$ ipython --no-banner

In [1]: import numpy as np

In [2]: np.set_printoptions(precision=3, suppress=True, linewidth=140, floatmode="fixed")

In [3]: M = np.load("run12.npy")

In [4]: M
Out[4]: 
array([[ 0.800, -0.200,  0.000, -1.400],
       [-0.600, -0.500,  1.000,  0.900],
       [ 1.600, -0.300, -0.100, -0.300],
       [-0.600, -2.100,  0.100, -0.300],
       [ 2.300,  0.700, -0.900, -0.900],
       [-0.500,  0.300, -1.900,  1.500],
       [-0.500, -2.100,  1.200,  0.500],
       [ 0.400, -0.900,  0.400,  0.300],
       [-1.000,  7.500, -2.000, -6.500],
       [ 0.000, -0.500, -0.200, -0.900],
       [ 0.100,  0.200,  0.400, -1.300]])

In [5]: f = np.array([3, -1])

In [6]: np.convolve(M[5], f)
Out[6]: array([-1.500,  1.400, -6.000,  6.400, -1.500])

In [7]: np.polyval(f, M[5])
Out[7]: array([-2.500, -0.100, -6.700,  3.500])

In [8]: C = M[[8, 4]].astype(float)

In [9]: for _ in range(7):
   ...:     labels = np.linalg.norm(M[:, None] - C, axis=-1).argmin(axis=1)
   ...:     C = np.array([M[labels == j].mean(axis=0) for j in range(2)])
   ...: 

In [10]: labels
Out[10]: array([1, 1, 1, 1, 1, 1, 1, 1, 0, 1, 1])

In [11]: C.round(3) + 0
Out[11]: 
array([[-1.000,  7.500, -2.000, -6.500],
       [ 0.300, -0.540,  0.000, -0.190]])

In [12]: print(np.bincount(labels))
[ 1 10]

In [13]: print(np.abs(C[1] - C[0]).argmax())
1

In [14]: proj = M @ np.linalg.solve(M.T @ M, M.T)

In [15]: print(np.allclose(proj @ proj, proj))
True

In [16]: np.linalg.matrix_rank(np.eye(11) - proj)
Out[16]: np.int64(7)

In [17]: F = np.load("layer18.npy")

In [18]: F
Out[18]: 
array([[-1.315,  1.894, -1.920],
       [-2.379, -0.643, -1.711],
       [ 0.658,  0.938,  2.773],
       [ 2.533, -0.424, -1.551],
       [ 1.645,  0.873, -2.352],
       [ 0.027, -1.984, -2.250],
       [-2.029,  1.445, -1.672],
       [ 0.320,  2.963, -0.344],
       [-1.316,  1.556, -2.201],
       [ 1.612,  2.276, -1.105],
       [-0.960,  2.469, -1.408],
       [-1.772,  2.223,  0.957],
       [ 0.010, -1.446, -2.628],
       [-2.992,  0.123, -0.189],
       [ 0.538, -2.682, -1.232],
       [-0.253,  2.280,  1.934],
       [ 2.943, -0.073,  0.576],
       [ 1.664,  0.014, -2.497],
       [-2.028, -2.108, -0.665],
       [ 1.188, -2.700,  0.548],
       [ 2.074, -2.142,  0.329],
       [ 0.315,  1.424, -2.621]])

In [19]: other = np.c_[F[:, :1] @ np.array([[-5]]), np.array([1, -1, -2, -5, 5, 3, -3, 3, 4, -2, 4, -2, -3, 2, 2, -2, 2, 4, -1, 3, 2, 2])]

In [20]: print(other)
[[  6.575   1.000]
 [ 11.895  -1.000]
 [ -3.290  -2.000]
 [-12.665  -5.000]
 [ -8.225   5.000]
 [ -0.135   3.000]
 [ 10.145  -3.000]
 [ -1.600   3.000]
 [  6.580   4.000]
 [ -8.060  -2.000]
 [  4.800   4.000]
 [  8.860  -2.000]
 [ -0.050  -3.000]
 [ 14.960   2.000]
 [ -2.690   2.000]
 [  1.265  -2.000]
 [-14.715   2.000]
 [ -8.320   4.000]
 [ 10.140  -1.000]
 [ -5.940   3.000]
 [-10.370   2.000]
 [ -1.575   2.000]]

In [21]: print(np.round(np.linalg.lstsq(F, other[:, 0])[0], 3) + 0)
[-5.000  0.000  0.000]

In [22]: np.linalg.matrix_rank(other)
Out[22]: np.int64(2)

In [23]: np.linalg.norm(np.linalg.qr(F)[0].T @ other, axis=0) ** 2 / ((other ** 2).sum(axis=0) + 1e-12)
Out[23]: array([1.000, 0.131])

In [24]: print(np.round(np.linalg.norm(other - F @ np.linalg.lstsq(F, other)[0], axis=0), 3) + 0)
[ 0.000 12.579]

In [25]: np.linalg.matrix_rank(np.c_[F, other])
Out[25]: np.int64(4)

In [26]: gram = other.T @ other

In [27]: np.linalg.svd(other, compute_uv=False) ** 2
Out[27]: array([1508.187,  179.225])

In [28]: np.diag(gram)
Out[28]: array([1505.412,  182.000])

In [29]: np.linalg.eigvalsh(gram)[::-1]
Out[29]: array([1508.187,  179.225])

In [30]: vec = np.array([0, 1, 0])

In [31]: y = F @ vec

In [32]: coef, lr = np.zeros(3), 1 / np.linalg.norm(F, 2) ** 2

In [33]: for i in range(60):
    ...:     coef -= lr * F.T @ (F @ coef - y)
    ...:     if i % 10 == 0: print(i, round(np.linalg.norm(F @ coef - y), 3))
    ...: 
0 1.329
10 0.0
20 0.0
30 0.0
40 0.0
50 0.0

In [34]: round(np.linalg.cond(F), 3)
Out[34]: np.float64(1.24)

In [35]: f = np.array([8, -1])

In [36]: np.polyval(f, F[10])
Out[36]: array([ -8.680,  18.752, -12.264])

In [37]: np.correlate(F[10], F[0], "full")
Out[37]: array([ 1.843, -6.559,  8.642, -5.913,  1.852])

In [38]: np.convolve(F[10], f)
Out[38]: array([ -7.680,  20.712, -13.733,   1.408])

In [39]: W = np.array([[-1, 2, -3, -3, 2], [3, 1, 1, 3, 3], [-1, 0, 2, -2, 1]])

In [40]: coef = np.array([0, 1, -3, -1, -3])

In [41]: hid = np.maximum(F @ W + coef, 0)

In [42]: (hid > 0).astype(int)
Out[42]: 
array([[1, 1, 0, 1, 0],
       [1, 0, 1, 1, 0],
       [0, 1, 1, 0, 1],
       [0, 1, 0, 0, 0],
       [1, 1, 0, 1, 1],
       [0, 0, 0, 0, 0],
       [1, 0, 1, 1, 0],
       [1, 1, 0, 1, 1],
       [1, 0, 0, 1, 0],
       [1, 1, 0, 1, 1],
       [1, 1, 0, 1, 1],
       [1, 0, 1, 1, 1],
       [0, 0, 0, 0, 0],
       [1, 0, 1, 1, 0],
       [0, 0, 0, 0, 0],
       [1, 1, 1, 1, 1],
       [0, 1, 0, 0, 1],
       [1, 1, 0, 0, 0],
       [0, 0, 0, 1, 0],
       [0, 1, 0, 0, 0],
       [0, 1, 0, 0, 0],
       [1, 1, 0, 1, 0]])

In [43]: np.linalg.matrix_rank(hid)
Out[43]: np.int64(5)

In [44]: C = np.array([[0, 2], [2, -1], [1, -1], [1, 0], [1, 0]])

In [45]: (hid @ C).round(6).argmax(axis=1)
Out[45]: array([1, 0, 0, 0, 0, 0, 1, 0, 1, 0, 1, 0, 0, 0, 0, 0, 0, 0, 0, 0, 0, 0])

In [46]: W @ C
Out[46]: 
array([[ 0, -1],
       [ 9,  4],
       [ 1, -4]])

In [47]: arr = np.loadtxt("mat.csv", delimiter=",")

In [48]: arr
Out[48]: 
array([[-1.000, -1.000, -1.000, -1.000],
       [-1.000, -2.000, -2.000, -2.000],
       [-1.000, -2.000, -3.000, -3.000],
       [-1.000, -2.000, -3.000, -4.000]])

In [49]: other = arr / np.sqrt((arr ** 2).mean(axis=1, keepdims=True))

In [50]: np.linalg.matrix_rank(arr - arr.mean(axis=1, keepdims=True))
Out[50]: np.int64(3)

In [51]: arr - arr.mean(axis=1, keepdims=True)
Out[51]: 
array([[ 0.000,  0.000,  0.000,  0.000],
       [ 0.750, -0.250, -0.250, -0.250],
       [ 1.250,  0.250, -0.750, -0.750],
       [ 1.500,  0.500, -0.500, -1.500]])

In [52]: print(np.linalg.norm(other, axis=1))
[2.000 2.000 2.000 2.000]

In [53]: q, Rm = np.linalg.qr(arr)

In [54]: np.abs(np.diag(Rm))
Out[54]: array([2.000, 0.866, 0.816, 0.707])

In [55]: q.shape, Rm.shape
Out[55]: ((4, 4), (4, 4))

In [56]: print(q.round(3) + 0)
[[-0.500  0.866  0.000  0.000]
 [-0.500 -0.289  0.816  0.000]
 [-0.500 -0.289 -0.408 -0.707]
 [-0.500 -0.289 -0.408  0.707]]

In [57]: print(Rm)
[[ 2.000  3.500  4.500  5.000]
 [ 0.000  0.866  1.443  1.732]
 [ 0.000  0.000  0.816  1.225]
 [ 0.000  0.000  0.000 -0.707]]

In [58]: q @ Rm
Out[58]: 
array([[-1.000, -1.000, -1.000, -1.000],
       [-1.000, -2.000, -2.000, -2.000],
       [-1.000, -2.000, -3.000, -3.000],
       [-1.000, -2.000, -3.000, -4.000]])

In [59]: J = np.load("x.npy")

In [60]: J
Out[60]: 
array([[ 3,  4,  5],
       [ 6,  7,  8],
       [ 9, 10, 11],
       [12, 13, 14],
       [15, 16, 17]])

In [61]: left, sigma, vt = np.linalg.svd(J)

In [62]: V = vt[:(sigma > 1e-8).sum()]

In [63]: rng = np.random.default_rng(228)

In [64]: vec = J[2] + 4 * J[0] + rng.integers(2) * np.eye(3)[2]

In [65]: vec
Out[65]: array([21.000, 26.000, 32.000])

In [66]: np.round(np.linalg.norm(vec - V.T @ V @ vec), 3)
Out[66]: np.float64(0.408)

In [67]: V.T @ V
Out[67]: 
array([[ 0.833,  0.333, -0.167],
       [ 0.333,  0.333,  0.333],
       [-0.167,  0.333,  0.833]])

In [68]: np.linalg.matrix_rank(np.vstack([J, vec]))
Out[68]: np.int64(3)
